% ipython --no-banner

In [1]: import numpy as np

In [2]: np.set_printoptions(precision=1, suppress=True, linewidth=140)

In [3]: def rnd(a):
   ...:     return np.round(a, 1) + 0
   ...: 

In [4]: mat = np.loadtxt("a.csv", delimiter=",")

In [5]: rnd(mat)
Out[5]: 
array([[-57.1,  24.4, -29.3, -27.4,  -9. ,  38.2, -18. , -25.2, -13.3,  10.9,   7. ,  14.8, -19.9],
       [-38.4,  18. , -19.3, -17.4,  -5.5,  24.2, -10.4, -15. , -10.3,   6.5,   3.3,  10.4, -12.2],
       [-35.3,  16.9, -17.6, -15.7,  -4.9,  21.8,  -9.1, -13.4,  -9.8,   5.8,   2.7,   9.6, -11. ],
       [-28.4,  14.4, -14. , -12.1,  -3.6,  16.8,  -6.5,  -9.9,  -8.5,   4.3,   1.4,   8. ,  -8.4],
       [-24.6,  12.9, -12. , -10. ,  -3. ,  14. ,  -5. ,  -8.1,  -7.7,   3.4,   0.7,   7. ,  -6.9],
       [-17.1,   9.8,  -8.1,  -6.1,  -1.7,   8.8,  -2.3,  -4.7,  -6.1,   1.8,  -0.5,   5.1,  -4.3],
       [-15.1,   8.9,  -7. ,  -5.1,  -1.3,   7.4,  -1.7,  -3.8,  -5.5,   1.4,  -0.7,   4.6,  -3.7],
       [ -9.1,   6.1,  -4.1,  -2.1,  -0.4,   3.5,   0.1,  -1.6,  -3.9,   0.3,  -1.4,   2.9,  -1.9],
       [ -6.2,   4.6,  -2.7,  -0.9,  -0.1,   1.9,   0.7,  -0.8,  -2.9,  -0.1,  -1.5,   2.1,  -1.1],
       [ -1. ,   0.9,  -0.4,   0.4,   0.1,  -0.1,   0.6,   0. ,  -0.6,  -0.3,  -0.6,   0.4,  -0.2],
       [  0.2,  -0.2,   0.1,  -0.1,   0. ,   0. ,  -0.2,   0. ,   0.1,   0.1,   0.2,  -0.1,   0. ],
       [  1.7,  -1.6,   0.7,  -1.6,  -0.4,   0.6,  -1.7,   0.3,   0.8,   0.9,   1.7,  -0.6,   0.6],
       [  4.6,  -3.2,   2.5,  -4.6,  -0.9,   0.7,  -4.1,   2.7,   1.1,   2.4,   4. ,  -1.5,   3. ],
       [  7.3,  -4.1,   4.2,  -6.1,  -1. ,  -0.1,  -5.1,   5.3,   1. ,   3.1,   5.1,  -2.1,   5.2],
       [ 21.3,  -7.1,  13.3,  -9.5,   0. ,  -7.4,  -5.9,  19.4,  -0.4,   4.2,   7.5,  -4.8,  16.9],
       [ 24.9,  -7.7,  15.6,  -9.8,   0.4,  -9.6,  -5.6,  23.1,  -0.7,   4.3,   7.7,  -5.5,  19.8],
       [ 32.9,  -9.1,  20.7, -10. ,   1.3, -14.7,  -4.7,  31. ,  -1.5,   4.2,   8. ,  -7. ,  26.1],
       [ 35.4,  -9.6,  22.3, -10. ,   1.7, -16.3,  -4.4,  33.4,  -1.8,   4.1,   8. ,  -7.5,  28. ]])

In [6]: # rank 3

In [7]: [round(float(x), 1) for x in np.linalg.svd(mat, compute_uv=False)[:3]]
Out[7]: [168.9, 65.7, 16.3]

In [8]: np.argsort(-np.linalg.norm(mat, axis=0).round(6), kind="stable")[:3]
Out[8]: array([0, 7, 5])

In [9]: rnd(np.linalg.norm(mat, 2) / np.linalg.norm(mat))
Out[9]: np.float64(0.9)

In [10]: feats = np.array([[1, 1, -1, -1, -1, -1, 1, 1],
    ...:     [1, 1, 1, 1, 1, 1, 1, 1],
    ...:     [1, -1, 1, -1, 1, -1, 1, -1],
    ...:     [1, -1, -1, 1, 1, -1, -1, 1],
    ...:     [1, -1, 1, -1, -1, 1, -1, 1],
    ...:     [1, 1, 1, 1, -1, -1, -1, -1],
    ...:     [1, -1, -1, 1, -1, 1, 1, -1],
    ...:     [1, 1, -1, -1, 1, 1, -1, -1]])

In [11]: feats.T @ feats
Out[11]: 
array([[8, 0, 0, 0, 0, 0, 0, 0],
       [0, 8, 0, 0, 0, 0, 0, 0],
       [0, 0, 8, 0, 0, 0, 0, 0],
       [0, 0, 0, 8, 0, 0, 0, 0],
       [0, 0, 0, 0, 8, 0, 0, 0],
       [0, 0, 0, 0, 0, 8, 0, 0],
       [0, 0, 0, 0, 0, 0, 8, 0],
       [0, 0, 0, 0, 0, 0, 0, 8]])

In [12]: feats @ feats.T
Out[12]: 
array([[8, 0, 0, 0, 0, 0, 0, 0],
       [0, 8, 0, 0, 0, 0, 0, 0],
       [0, 0, 8, 0, 0, 0, 0, 0],
       [0, 0, 0, 8, 0, 0, 0, 0],
       [0, 0, 0, 0, 8, 0, 0, 0],
       [0, 0, 0, 0, 0, 8, 0, 0],
       [0, 0, 0, 0, 0, 0, 8, 0],
       [0, 0, 0, 0, 0, 0, 0, 8]])

In [13]: rnd(np.linalg.pinv(feats))
Out[13]: 
array([[ 0.1,  0.1,  0.1,  0.1,  0.1,  0.1,  0.1,  0.1],
       [ 0.1,  0.1, -0.1, -0.1, -0.1,  0.1, -0.1,  0.1],
       [-0.1,  0.1,  0.1, -0.1,  0.1,  0.1, -0.1, -0.1],
       [-0.1,  0.1, -0.1,  0.1, -0.1,  0.1,  0.1, -0.1],
       [-0.1,  0.1,  0.1,  0.1, -0.1, -0.1, -0.1,  0.1],
       [-0.1,  0.1, -0.1, -0.1,  0.1, -0.1,  0.1,  0.1],
       [ 0.1,  0.1,  0.1, -0.1, -0.1, -0.1,  0.1, -0.1],
       [ 0.1,  0.1, -0.1,  0.1,  0.1, -0.1, -0.1, -0.1]])

In [14]: feats.reshape(-1, 2)
Out[14]: 
array([[ 1,  1],
       [-1, -1],
       [-1, -1],
       [ 1,  1],
       [ 1,  1],
       [ 1,  1],
       [ 1,  1],
       [ 1,  1],
       [ 1, -1],
       [ 1, -1],
       [ 1, -1],
       [ 1, -1],
       [ 1, -1],
       [-1,  1],
       [ 1, -1],
       [-1,  1],
       [ 1, -1],
       [ 1, -1],
       [-1,  1],
       [-1,  1],
       [ 1,  1],
       [ 1,  1],
       [-1, -1],
       [-1, -1],
       [ 1, -1],
       [-1,  1],
       [-1,  1],
       [ 1, -1],
       [ 1,  1],
       [-1, -1],
       [ 1,  1],
       [-1, -1]])

In [15]: feats.reshape(2, -1)
Out[15]: 
array([[ 1,  1, -1, -1, -1, -1,  1,  1,  1,  1,  1,  1,  1,  1,  1,  1,  1, -1,  1, -1,  1, -1,  1, -1,  1, -1, -1,  1,  1, -1, -1,  1],
       [ 1, -1,  1, -1, -1,  1, -1,  1,  1,  1,  1,  1, -1, -1, -1, -1,  1, -1, -1,  1, -1,  1,  1, -1,  1,  1, -1, -1,  1,  1, -1, -1]])

In [16]: feats.reshape(8, 9)
ValueError: cannot reshape array of size 64 into shape (8,9)


In [17]: t3 = feats.reshape(8, 2, -1)

In [18]: t3[:, 0]
Out[18]: 
array([[ 1,  1, -1, -1],
       [ 1,  1,  1,  1],
       [ 1, -1,  1, -1],
       [ 1, -1, -1,  1],
       [ 1, -1,  1, -1],
       [ 1,  1,  1,  1],
       [ 1, -1, -1,  1],
       [ 1,  1, -1, -1]])
